% python3 -q
>>> import numpy as np
>>> import numpy.linalg as la
>>> np.set_printoptions(precision=3, suppress=True, linewidth=140)
>>> W0 = np.arange(20).reshape(4, 5) + 4
>>> W0
array([[ 4,  5,  6,  7,  8],
       [ 9, 10, 11, 12, 13],
       [14, 15, 16, 17, 18],
       [19, 20, 21, 22, 23]])
>>> U, sv, Vt = la.svd(W0)
>>> vecs = Vt[:(sv > 1e-8).sum()]
>>> rng = np.random.default_rng(89)
>>> x0 = W0[3] + -1 * W0[0] + rng.integers(2) * np.eye(5)[2]
>>> x0
array([15., 15., 16., 15., 15.])
>>> np.allclose(vecs.T @ vecs @ x0, x0)
False
>>> U, sv, Vt = la.svd(W0)
>>> print(sv.round(3) + 0)
[65.606  2.41   0.     0.   ]
>>> A2 = U[:, :2] @ np.diag(sv[:2]) @ Vt[:2]
>>> la.matrix_rank(W0, rtol=0.05)
np.int64(1)
>>> A2
array([[ 4.,  5.,  6.,  7.,  8.],
       [ 9., 10., 11., 12., 13.],
       [14., 15., 16., 17., 18.],
       [19., 20., 21., 22., 23.]])
>>> round(float(la.norm(W0 - A2) / la.norm(W0)), 3)
0.0
>>> la.matrix_rank(A2)
np.int64(2)
>>> A2 = np.array([[2, 2], [0, 1], [1, 2], [1, 0], [1, 1]])
>>> la.matrix_rank(np.vstack([W0, A2.T]))
np.int64(4)
>>> print(A2.T @ W0.T)
[[ 29  54  79 104]
 [ 33  63  93 123]]
>>> np.vstack([W0, A2.T]).shape
(6, 5)
>>> round(float(np.trace(la.pinv(W0) @ W0)), 3)
2.0
>>> print(W0 @ la.pinv(W0) @ W0)
[[ 4.  5.  6.  7.  8.]
 [ 9. 10. 11. 12. 13.]
 [14. 15. 16. 17. 18.]
 [19. 20. 21. 22. 23.]]
>>> np.abs(np.diag(la.qr(W0)[1])) > 1e-9
array([ True,  True, False, False])
>>> la.lstsq(W0[:-1].T, W0[-1])[2]
np.int32(2)
>>> np.unique(W0.round(6), axis=0).shape
(4, 5)
>>> np.round(la.norm(W0, 2) / la.norm(W0), 3)
np.float64(0.999)
>>> print(np.argsort(-la.norm(W0, axis=0).round(6), kind="stable")[:3])
[4 3 2]
>>> la.matrix_rank(W0, rtol=0.1)
np.int64(1)
>>> F = np.array([[1, 1, 1, 1, 1, 1, 1, 1],
...     [1, -1, 1, -1, -1, 1, -1, 1],
...     [1, 1, 1, 1, -1, -1, -1, -1],
...     [1, 1, -1, -1, 1, 1, -1, -1],
...     [1, 1, -1, -1, -1, -1, 1, 1]])
>>> u, v = F[2], F[3]
>>> u @ u
np.int64(8)
>>> pr = (u @ v) / (u @ u) * u
>>> la.matrix_rank(np.outer(u, v))
np.int64(1)
>>> (v - pr) @ u
np.float64(0.0)
>>> blk = np.stack([F, 5 * F, F[::-1]])
>>> blk.sum(axis=0)
array([[ 7,  7,  5,  5,  5,  5,  7,  7],
       [ 7, -5,  5, -7, -5,  7, -7,  5],
       [ 7,  7,  7,  7, -7, -7, -7, -7],
       [ 7,  5, -5, -7,  5,  7, -7, -5],
       [ 7,  7, -5, -5, -5, -5,  7,  7]])
>>> blk.shape
(3, 5, 8)
>>> print(la.norm(blk, axis=(1, 2)))
[ 6.325 31.623  6.325]
>>> (blk @ F.T).shape
(3, 5, 5)
